>>> import numpy as np
>>> import numpy.linalg as la
>>> np.set_printoptions(precision=2, suppress=True, linewidth=120)
>>> rd = lambda a: np.round(a, 2) + 0
>>> X = np.loadtxt("run15.csv", delimiter=",")
>>> rd(X)
array([[-0.81, -0.22,  0.45,  0.3 ],
       [ 0.  , -0.89, -0.46,  0.02],
       [-0.46,  0.1 , -0.24, -0.85],
       [-0.35,  0.39, -0.73,  0.44]])
>>> rng = np.random.default_rng(12)
>>> z = rng.permutation(4)
>>> z
array([1, 2, 3, 0])
>>> M2 = X[z][:, z]
>>> rd(M2)
array([[-0.89, -0.46,  0.02,  0.  ],
       [ 0.1 , -0.24, -0.85, -0.46],
       [ 0.39, -0.73,  0.44, -0.35],
       [-0.22,  0.45,  0.3 , -0.81]])
>>> rd(np.diag(M2))
array([-0.89, -0.24,  0.44, -0.81])
>>> M2 = X / la.norm(X, axis=1, keepdims=True)
>>> gram = M2 @ M2.T
>>> rd(gram[3])
array([0., 0., 0., 1.])
>>> (gram - 2 * np.eye(4)).round(6).argmax(axis=1)
array([1, 0, 0, 0])
>>> x = np.array([3, 2, 2, -2])
>>> rd(np.abs(la.eigvals(X)))
array([1., 1., 1., 1.])
>>> rd(la.inv(X))
array([[-0.81,  0.  , -0.46, -0.35],
       [-0.22, -0.89,  0.1 ,  0.39],
       [ 0.45, -0.46, -0.24, -0.73],
       [ 0.3 ,  0.02, -0.85,  0.44]])
>>> rd(X.T @ (X @ x))
array([ 3.,  2.,  2., -2.])
>>> rd(np.sort(np.abs(np.degrees(np.angle(la.eigvals(X))))))
array([  0.  , 138.48, 138.48, 180.  ])
>>> hat = np.triu(np.array([[1, 3, 1, 0], [2, 0, 2, 2], [3, 1, 3, 1], [1, 1, 1, 3]]), 1) + np.eye(4)
>>> M2 = hat @ X @ la.inv(hat)
>>> rd(np.trace(M2)), rd(np.trace(X))
(np.float64(-1.5), np.float64(-1.5))
>>> rd(la.det(M2))
np.float64(-1.0)
>>> J = np.array([[17, 5, 3, 7], [6, 9, 2, 3], [8, 5, 15, 7], [0, 9, 7, 19]])
>>> rd(la.svd(J, compute_uv=False))
array([31.46, 15.37,  9.86,  5.74])
>>> rd(la.norm(J))
np.float64(36.82)
>>> J.sum(axis=1)
array([32, 20, 35, 35])
>>> J - J[0]
array([[  0,   0,   0,   0],
       [-11,   4,  -1,  -4],
       [ -9,   0,  12,   0],
       [-17,   4,   4,  12]])
>>> J.sum(axis=0)
array([31, 28, 27, 36])
>>> ang = np.radians(180)
>>> R = np.eye(4)
>>> R[0, 0] = R[2, 2] = np.cos(ang)
>>> R[0, 2], R[2, 0] = -np.sin(ang), np.sin(ang)
>>> rd(R)
array([[-1.,  0.,  0.,  0.],
       [ 0.,  1.,  0.,  0.],
       [ 0.,  0., -1.,  0.],
       [ 0.,  0.,  0.,  1.]])
>>> M2 = J @ R.T
>>> rd(la.det(R)), np.trace(R)
(np.float64(1.0), np.float64(0.0))
>>> rd(M2)
array([[-17.,   5.,  -3.,   7.],
       [ -6.,   9.,  -2.,   3.],
       [ -8.,   5., -15.,   7.],
       [  0.,   9.,  -7.,  19.]])
>>> rd(la.svd(J, compute_uv=False)), rd(la.svd(M2, compute_uv=False))
(array([31.46, 15.37,  9.86,  5.74]), array([31.46, 15.37,  9.86,  5.74]))
>>> np.allclose(la.norm(J, axis=1), la.norm(M2, axis=1))
True
>>> np.allclose(J @ J.T, M2 @ M2.T)
True
>>> M2 = J / la.norm(J, axis=1, keepdims=True)
>>> gram = M2 @ M2.T
>>> rd(gram)
array([[1.  , 0.79, 0.69, 0.47],
       [0.79, 1.  , 0.66, 0.6 ],
       [0.69, 0.66, 1.  , 0.67],
       [0.47, 0.6 , 0.67, 1.  ]])
>>> rd(np.degrees(np.arccos(np.clip(gram[3, 0], -1, 1))))
np.float64(62.25)
>>> z = rng.permutation(4)
>>> M2 = J[:, z] * rng.choice([-1, 1], 4)
>>> M2
array([[ -5, -17,   7,  -3],
       [ -9,  -6,   3,  -2],
       [ -5,  -8,   7, -15],
       [ -9,   0,  19,  -7]])
>>> U, _, VT = la.svd(J.T @ M2)
>>> rd(la.lstsq(J, M2)[0])
array([[ 0., -1.,  0.,  0.],
       [-1.,  0.,  0.,  0.],
       [ 0.,  0.,  0., -1.],
       [ 0.,  0.,  1.,  0.]])
>>> rd(la.svd(X, compute_uv=False))
array([1., 1., 1., 1.])
>>> E = np.load("dump.npy")
>>> E
array([[ 0, -1,  2],
       [ 1,  0,  1],
       [-2, -1,  0]])
>>> hat = np.triu(np.array([[0, 3, 3], [-1, -2, 1], [3, 2, -2]]), 1) + np.eye(3)
>>> M2 = hat @ E @ la.inv(hat)
>>> M2
array([[-3.,  5.,  9.],
       [-1.,  2.,  2.],
       [-2.,  5.,  1.]])
>>> hat @ E - E @ hat
array([[-3., -3.,  4.],
       [-2., -4., -3.],
       [ 0.,  6.,  7.]])
>>> rd(np.poly(M2))
array([1., 0., 6., 0.])
>>> np.trace(M2), np.trace(E)
(np.float64(0.0), np.int64(0))
>>> M2 = la.inv(X)
>>> rd(la.cond(X))
np.float64(1.0)
>>> rd(la.det(X) * la.det(M2))
np.float64(1.0)
>>> (np.abs(M2) > 1e-9).astype(int)
array([[1, 0, 1, 1],
       [1, 1, 1, 1],
       [1, 1, 1, 1],
       [1, 1, 1, 1]])
>>> rd(M2)
array([[-0.81,  0.  , -0.46, -0.35],
       [-0.22, -0.89,  0.1 ,  0.39],
       [ 0.45, -0.46, -0.24, -0.73],
       [ 0.3 ,  0.02, -0.85,  0.44]])
>>> A = np.load("test7.npy")
>>> rd(A)
array([[-4.  ,  1.18,  2.76],
       [ 0.97, -1.73,  4.59],
       [ 2.77, -2.29,  3.48],
       [-2.21,  2.15, -3.94],
       [ 2.36,  0.07, -4.41],
       [-3.03,  0.38,  3.96],
       [-1.28, -0.69,  4.78],
       [-4.32,  2.34, -0.91],
       [-3.59,  0.81,  3.38],
       [-4.1 ,  1.28,  2.57],
       [-0.03, -1.31,  4.83],
       [ 4.49, -1.84, -1.2 ],
       [-1.47, -0.59,  4.74],
       [ 1.49, -1.92,  4.37],
       [-1.45,  1.9 , -4.39],
       [-1.44, -0.61,  4.75],
       [-4.52,  2.11,  0.29],
       [-1.48,  1.92, -4.37],
       [-4.1 ,  2.41, -1.55],
       [ 4.06, -1.24, -2.65],
       [-1.71, -0.45,  4.68],
       [-4.51,  2.15,  0.11],
       [ 4.16, -2.4 ,  1.4 ],
       [ 0.24, -1.43,  4.79],
       [ 3.73, -0.92, -3.2 ]])
>>> cent = A[[24, 7]].astype(float)
>>> for _ in range(3):
...     z = la.norm(A[:, None] - cent, axis=-1).argmin(axis=1)
...     cent = np.array([A[z == j].mean(axis=0) for j in range(2)])
... 
>>> z
array([1, 0, 0, 1, 0, 1, 1, 1, 1, 1, 1, 0, 1, 0, 1, 1, 1, 1, 1, 0, 1, 1, 0, 1, 0])
>>> rd(cent)
array([[ 3.  , -1.53,  0.3 ],
       [-2.53,  0.8 ,  1.56]])
>>> np.abs(cent[1] - cent[0]).argmax()
np.int64(0)
>>> r0 = np.array([2, 2, -3])
>>> rd(np.cross(cent[0, :3], cent[1, :3]))
array([-2.62, -5.42, -1.49])
>>> rd(np.convolve(cent[0], r0))
array([  6.  ,   2.94, -11.48,   5.2 ,  -0.89])
>>> rd(np.polyval(r0, cent[0]))
array([21.02, -1.36, -2.23])
>>> rd(np.array([np.convolve(row, r0, "same") for row in cent]))
array([[  2.94, -11.48,   5.2 ],
       [ -3.46,  12.3 ,   0.72]])
>>> U, s, VT = la.svd(A)
>>> np.argmax(s[:-1] / (s[1:] + 1e-6)) + 1
np.int64(2)
>>> rd(s)
array([18.8 , 16.48,  0.  ])
>>> M2 = U[:, :2] @ np.diag(s[:2]) @ VT[:2]
>>> rd(la.norm(A - M2, 2)), rd(s[2])
(np.float64(0.0), np.float64(0.0))
>>> la.matrix_rank(M2)
np.int64(2)
>>> rd(np.abs(A - M2).max())
np.float64(0.0)
>>> rd(la.norm(A - M2) / la.norm(A))
np.float64(0.0)
>>> la.matrix_rank(A, rtol=0.05)
np.int64(2)
>>> rd(M2)
array([[-4.  ,  1.18,  2.76],
       [ 0.97, -1.73,  4.59],
       [ 2.77, -2.29,  3.48],
       [-2.21,  2.15, -3.94],
       [ 2.36,  0.07, -4.41],
       [-3.03,  0.38,  3.96],
       [-1.28, -0.69,  4.78],
       [-4.32,  2.34, -0.91],
       [-3.59,  0.81,  3.38],
       [-4.1 ,  1.28,  2.57],
       [-0.03, -1.31,  4.83],
       [ 4.49, -1.84, -1.2 ],
       [-1.47, -0.59,  4.74],
       [ 1.49, -1.92,  4.37],
       [-1.45,  1.9 , -4.39],
       [-1.44, -0.61,  4.75],
       [-4.52,  2.11,  0.29],
       [-1.48,  1.92, -4.37],
       [-4.1 ,  2.41, -1.55],
       [ 4.06, -1.24, -2.65],
       [-1.71, -0.45,  4.68],
       [-4.51,  2.15,  0.11],
       [ 4.16, -2.4 ,  1.4 ],
       [ 0.24, -1.43,  4.79],
       [ 3.73, -0.92, -3.2 ]])
>>> r0 = np.array([-3, 0, 2])
>>> arr = np.array([np.roll(r0, i) for i in range(3)])
>>> arr
array([[-3,  0,  2],
       [ 2, -3,  0],
       [ 0,  2, -3]])
>>> def softmax(z):
...     e = np.exp(z - z.max(axis=-1, keepdims=True))
...     return e / e.sum(axis=-1, keepdims=True)
... 
>>> rd(softmax(10 * arr[2]))
array([0., 1., 0.])
>>> att = arr @ arr.T / np.sqrt(3)
>>> rd(softmax(att)[2] @ arr)
array([ 0.,  2., -3.])
>>> softmax(att).round(6).argmax(axis=1)
array([0, 1, 2])
